$ python -q
>>> import numpy as np
>>> np.set_printoptions(precision=3, suppress=True, linewidth=200, legacy="1.25")
>>> feats = np.loadtxt("w.csv", delimiter=",")
>>> print(feats)
[[ 0. -3.  0.  1. -1.  3.]
 [ 3.  0. -2. -1.  0. -6.]
 [ 0.  2.  0. -7. -1.  7.]
 [-1.  1.  7.  0. -1.  4.]
 [ 1.  0.  1.  1.  0. -3.]
 [-3.  6. -7. -4.  3.  0.]]
>>> Uu, sigma, VT = np.linalg.svd(feats)
>>> print(np.argmax(sigma[:-1] / (sigma[1:] + 1e-6)) + 1)
4
>>> B = Uu[:, :4] @ np.diag(sigma[:4]) @ VT[:4]
>>> print(np.linalg.matrix_rank(feats, rtol=0.05))
4
>>> assert feats == feats.T
Traceback (most recent call last):
  File "<python-input-8>", line 1, in <module>
    assert feats == feats.T
           ^^^^^^^^^^^^^^^^
ValueError: The truth value of an array with more than one element is ambiguous. Use a.any() or a.all()
>>> print((feats - feats.T) / 2)
[[ 0. -3.  0.  1. -1.  3.]
 [ 3.  0. -2. -1.  0. -6.]
 [ 0.  2.  0. -7. -1.  7.]
 [-1.  1.  7.  0. -1.  4.]
 [ 1.  0.  1.  1.  0. -3.]
 [-3.  6. -7. -4.  3.  0.]]
>>> print(np.linalg.matrix_power(feats, 4))
[[ 1631. -2424.  1381.  3061.  -560. -3631.]
 [-2424.  6172. -6968. -6608.  2368.  2212.]
 [ 1381. -6968. 15029.  5403. -4626.  6733.]
 [ 3061. -6608.  5403.  9251. -1564. -7429.]
 [ -560.  2368. -4626. -1564.  1548. -2250.]
 [-3631.  2212.  6733. -7429. -2250. 18281.]]
>>> print(feats @ feats)
[[ -20.   19.   -9.  -10.    8.   25.]
 [  19.  -50.   35.   41.  -18.   -9.]
 [  -9.   35. -103.  -31.   28.  -37.]
 [ -10.   41.  -31.  -68.    6.   43.]
 [   8.  -18.   28.    6.  -12.   14.]
 [  25.   -9.  -37.   43.   14. -119.]]
>>> print(np.allclose(feats, feats.T))
False
>>> print(np.sort(np.abs(np.linalg.eigvals(feats))))
[ 0.03   0.03   5.216  5.216 12.601 12.601]
>>> feats.inv()
Traceback (most recent call last):
  File "<python-input-14>", line 1, in <module>
    feats.inv()
    ^^^^^^^^^
AttributeError: 'numpy.ndarray' object has no attribute 'inv'
>>> B = feats / np.sqrt((feats ** 2).mean(axis=1, keepdims=True))
>>> print(np.linalg.matrix_rank(B) == np.linalg.matrix_rank(feats))
True
>>> print(B[2])
[ 0.     0.483  0.    -1.689 -0.241  1.689]
>>> E = np.loadtxt("block16.csv", delimiter=",")
>>> print(E)
[[ 0.816  2.544  2.698  2.923]
 [ 1.087  1.836  2.818  2.952]
 [ 0.93   2.451  3.384  2.948]
 [ 1.916  0.519  0.598  1.345]
 [ 2.022 -0.107  0.796  1.16 ]
 [ 2.154 -0.329  1.22   1.187]
 [ 1.413  2.608  0.519 -0.062]
 [ 1.306  3.191  1.289  0.168]
 [ 1.006  2.805  1.062  0.499]]
>>> hat = E @ np.linalg.solve(E.T @ E, E.T)
>>> print(np.diag(hat))
[0.466 0.305 0.516 0.595 0.337 0.64  0.38  0.499 0.262]
>>> print(np.allclose(hat @ hat, hat))
True
>>> print(np.trace(hat))
4.0
>>> print(np.linalg.matrix_rank(np.eye(9) - hat))
5
>>> print(E.sum(axis=1))
[8.981 8.693 9.713 4.378 3.871 4.232 4.478 5.954 5.372]
>>> print(np.linalg.matrix_rank(E))
4
>>> print(E.shape)
(9, 4)
>>> u, r1 = E[6], E[4]
>>> print(round(u @ u, 3))
9.071
>>> p = (u @ r1) / (u @ u) * u
>>> print(r1 - p)
[ 1.567 -0.946  0.629  1.18 ]
>>> x0 = np.array([1, -2, 1, -3])
>>> target = E @ x0
>>> print(np.linalg.lstsq(E, target)[0])
[ 1. -2.  1. -3.]
>>> print(np.round(np.linalg.pinv(E) @ E, 3) + 0)
[[1. 0. 0. 0.]
 [0. 1. 0. 0.]
 [0. 0. 1. 0.]
 [0. 0. 0. 1.]]
>>> print(target)
[-10.343  -8.623  -9.432  -2.559  -0.448   0.471  -3.098  -4.291  -5.039]
>>> rng = np.random.default_rng(36)
>>> target = target + 0.02 * rng.normal(size=9)
>>> print(target)
[-10.365  -8.629  -9.437  -2.564  -0.426   0.474  -3.091  -4.291  -5.057]
>>> beta, *_ = np.linalg.lstsq(E, target)
>>> print(np.round(E.T @ (target - E @ beta), 3) + 0)
[0. 0. 0. 0.]
>>> print(beta.round())
[ 1. -2.  1. -3.]
>>> print(beta)
[ 1.006 -2.006  1.01  -3.012]
>>> data = np.load("out3.npy")
>>> print(data)
[[3 3 2 0]
 [3 3 3 2]
 [2 3 3 3]
 [0 2 3 3]]
>>> print(round(float(np.linalg.det(2 * data)), 3), round(np.linalg.det(data), 3))
112.0 7.0
>>> print(np.poly(data))
[  1. -12.  19.  30.   7.]
>>> print(np.einsum("ij,ji->", data, data))
106
>>> print(round(np.linalg.det(data[::-1]), 3))
7.0
>>> print(data @ data)
[[22 24 21 12]
 [24 31 30 21]
 [21 30 31 24]
 [12 21 24 22]]
>>> assert data == data.T
Traceback (most recent call last):
  File "<python-input-51>", line 1, in <module>
    assert data == data.T
           ^^^^^^^^^^^^^^
ValueError: The truth value of an array with more than one element is ambiguous. Use a.any() or a.all()
>>> print((data + data.T) / 2)
[[3. 3. 2. 0.]
 [3. 3. 3. 2.]
 [2. 3. 3. 3.]
 [0. 2. 3. 3.]]
>>> print(np.trace(data))
12
>>> print([round(float(np.linalg.det(data[:i, :i])), 2) + 0 for i in range(1, 5)])
[3.0, 0.0, -3.0, 7.0]
>>> x0 = np.array([-9, 4, -8, -8])
>>> target = data @ x0
>>> print(target)
[-31 -55 -54 -40]
>>> print(np.linalg.solve(data.T, data[2]))
[0. 0. 1. 0.]
>>> m1 = np.loadtxt("dump.csv", delimiter=",")
>>> print(m1)
[[ 0.312 -1.084 -0.201 -0.444  0.025 -0.418  0.188  0.189  0.907 -0.877 -0.019  0.81  -0.485]
 [ 0.391 -0.577  0.316 -0.157  0.061 -0.075 -0.04  -0.164  0.435 -0.288 -0.204  0.613 -0.007]
 [-0.198 -0.904 -0.408 -0.1    0.001 -0.131  0.009  0.108  0.377 -0.772  0.271  0.262 -0.417]
 [-0.627 -0.915 -0.903 -0.008 -0.003 -0.153 -0.034  0.205  0.37  -0.903  0.569 -0.049 -0.564]
 [-0.498  0.335 -0.295  0.374  0.124  0.441 -0.179  0.116 -1.017  0.349  0.539 -1.089  0.027]
 [ 0.167 -0.144  0.282  0.055  0.122  0.2   -0.258 -0.278 -0.145  0.152 -0.043 -0.033  0.136]
 [ 0.195 -1.    -0.282 -0.419  0.025 -0.38   0.161  0.152  0.898 -0.83  -0.015  0.701 -0.486]
 [ 0.524 -1.027  0.264 -0.266  0.199 -0.124 -0.122 -0.211  0.84  -0.573 -0.203  0.876 -0.085]
 [ 0.135  0.166  0.163  0.029 -0.039 -0.04   0.015 -0.054  0.098  0.115 -0.15   0.16   0.161]
 [-0.03  -0.139 -0.144 -0.099 -0.3   -0.466  0.229  0.018  0.793 -0.413 -0.212  0.788 -0.05 ]
 [ 0.179  0.102  0.272  0.026 -0.007  0.007 -0.025 -0.114  0.044  0.144 -0.158  0.201  0.188]
 [ 0.046 -0.622 -0.166 -0.114  0.214  0.128 -0.151  0.036 -0.093 -0.266  0.268 -0.216 -0.288]
 [-0.055  0.839  0.136  0.105  0.067  0.279  0.008  0.091 -0.797  0.708  0.019 -0.772  0.172]
 [ 0.492 -0.88   0.318 -0.199 -0.037 -0.395  0.176 -0.02   1.14  -0.719 -0.286  1.404  0.051]]
>>> m1[:, 13]
Traceback (most recent call last):
  File "<python-input-61>", line 1, in <module>
    m1[:, 13]
    ~~^^^^^^^
IndexError: index 13 is out of bounds for axis 1 with size 13
>>> print(np.count_nonzero(m1))
182
>>> print(m1.mean(axis=0))
[ 0.074 -0.418 -0.046 -0.087  0.032 -0.081 -0.002  0.005  0.275 -0.298  0.027  0.261 -0.118]
>>> m1[14]
Traceback (most recent call last):
  File "<python-input-64>", line 1, in <module>
    m1[14]
    ~~^^^^
IndexError: index 14 is out of bounds for axis 0 with size 14
>>> print(np.unravel_index(np.abs(m1).argmax(), m1.shape))
(13, 11)
>>> w1 = np.array([[5, -2],
...     [-9, -1],
...     [-7, -4],
...     [8, 8],
...     [6, 6],
...     [5, -1],
...     [7, -8],
...     [2, 6],
...     [1, 8],
...     [-9, 0],
...     [0, 2],
...     [-1, -8],
...     [3, 2]])
>>> beta = np.array([-2, 0])
>>> H = np.maximum(m1 @ w1 + beta, 0)
>>> print(np.linalg.matrix_rank(H))
2
>>> print((H > 0).astype(int))
[[1 0]
 [1 0]
 [1 1]
 [1 1]
 [0 1]
 [0 0]
 [1 0]
 [1 0]
 [0 0]
 [1 0]
 [0 0]
 [1 1]
 [0 1]
 [1 0]]
>>> print((H > 0).mean(axis=0))
[0.643 0.357]
>>> basis = np.array([[2, 3], [1, 8]])
>>> print(w1 @ basis)
[[  8  -1]
 [-19 -35]
 [-18 -53]
 [ 24  88]
 [ 18  66]
 [  9   7]
 [  6 -43]
 [ 10  54]
 [ 10  67]
 [-18 -27]
 [  2  16]
 [-10 -67]
 [  8  25]]
>>> B = m1 + rng.integers(-2, 3, (14, 12)) @ rng.integers(-2, 3, (12, 13))
>>> print(B)
[[  1.312   3.916  10.799   0.556  11.025  15.582  -2.812   1.189   1.907   5.123   4.981 -11.19    0.515]
 [ -4.609   5.423   2.316  -4.157   1.061  -1.075  -7.04    6.836  10.435   7.712   2.796  -4.387  -7.007]
 [  6.802   2.096  -7.408  -5.1    -7.999  -8.131   8.009   4.108  -4.623 -13.772   7.271   2.262  -2.417]
 [  0.373   1.085  -6.903  -5.008  -8.003  -1.153   3.966   4.205   1.37    3.097   1.569   8.951   0.436]
 [  2.502   1.335 -19.295  -6.626   1.124   4.441 -15.179  11.116 -10.017  -1.651   5.539 -10.089  -8.973]
 [-14.833   3.856  12.282   4.055  -2.878  -3.8    -3.258  -1.278  10.855   0.152   3.957 -13.033  -8.864]
 [ 11.195   5.     -5.282 -10.419  -1.975  -6.38    7.161   0.152  -6.102  -8.83   -0.015   0.701   2.514]
 [  9.524   1.973 -12.736 -12.266  15.199   2.876   1.878   5.789  -6.16   -4.573  -6.203  -5.124   6.915]
 [ -0.865   3.166   7.163   1.029   2.961  -2.04    9.015   2.946  10.098  -2.885   1.85   -2.84   -2.839]
 [  7.97   -4.139  -8.144   1.901  -3.3    -3.466  -2.771  -1.982  -1.207  -9.413  -2.212  -0.212 -12.05 ]
 [ 15.179   5.102   1.272  -5.974   0.993  -1.993   1.975  -3.114  -7.956  -4.856  -0.158  -1.799   0.188]
 [ -3.954  -5.622   3.834   3.886   5.214   9.128 -22.151   1.036   3.907  10.734  -3.732  -9.216 -12.288]
 [  0.945  -3.161   4.136  -3.895  -0.933  -1.721  -1.992  -1.909  -8.797  -7.292  -5.981  -8.772   2.172]
 [ -9.508  -0.88    4.318  -5.199  -4.037   0.605  -4.824   7.98    4.14    3.281   1.714  -2.596   0.051]]
>>> print(np.round(np.linalg.svd(B - m1, compute_uv=False), 3) + 0)
[54.528 42.412 31.845 27.468 25.177 17.77  15.392 13.369  7.928  4.542  1.128  0.449  0.   ]
>>> J = np.load("sample5.npy")
>>> print(J)
[[ 0  0  0  0  0  0  0  0  0  0  0  0]
 [ 0  1  0  0  0  0  0  0  0  0  0  0]
 [ 0  0 -3  0  0  0  0  0  0  0  0  0]
 [ 0  0  0  3  0  0  0  0  0  0  0  0]
 [ 0  0  0  0  2  0  0  0  0  0  0  0]
 [ 0  0  0  0  0 -3  0  0  0  0  0  0]
 [ 0  0  0  0  0  0  2  0  0  0  0  0]
 [ 0  0  0  0  0  0  0  2  0  0  0  0]
 [ 0  0  0  0  0  0  0  0  3  0  0  0]
 [ 0  0  0  0  0  0  0  0  0 -1  0  0]
 [ 0  0  0  0  0  0  0  0  0  0 -2  0]
 [ 0  0  0  0  0  0  0  0  0  0  0  0]]
>>> # triangular
>>> x0 = np.array([-1, -1, -1, -1, 2, -1, 1, 3, 2, 2, -2, -1])
>>> print((J * x0).sum(axis=1))
[ 0 -1  3 -3  4  3  2  6  6 -2  4  0]
>>> print(J * x0)
[[ 0  0  0  0  0  0  0  0  0  0  0  0]
 [ 0 -1  0  0  0  0  0  0  0  0  0  0]
 [ 0  0  3  0  0  0  0  0  0  0  0  0]
 [ 0  0  0 -3  0  0  0  0  0  0  0  0]
 [ 0  0  0  0  4  0  0  0  0  0  0  0]
 [ 0  0  0  0  0  3  0  0  0  0  0  0]
 [ 0  0  0  0  0  0  2  0  0  0  0  0]
 [ 0  0  0  0  0  0  0  6  0  0  0  0]
 [ 0  0  0  0  0  0  0  0  6  0  0  0]
 [ 0  0  0  0  0  0  0  0  0 -2  0  0]
 [ 0  0  0  0  0  0  0  0  0  0  4  0]
 [ 0  0  0  0  0  0  0  0  0  0  0  0]]
>>> print(np.einsum("ij,j->i", J, x0))
[ 0 -1  3 -3  4  3  2  6  6 -2  4  0]
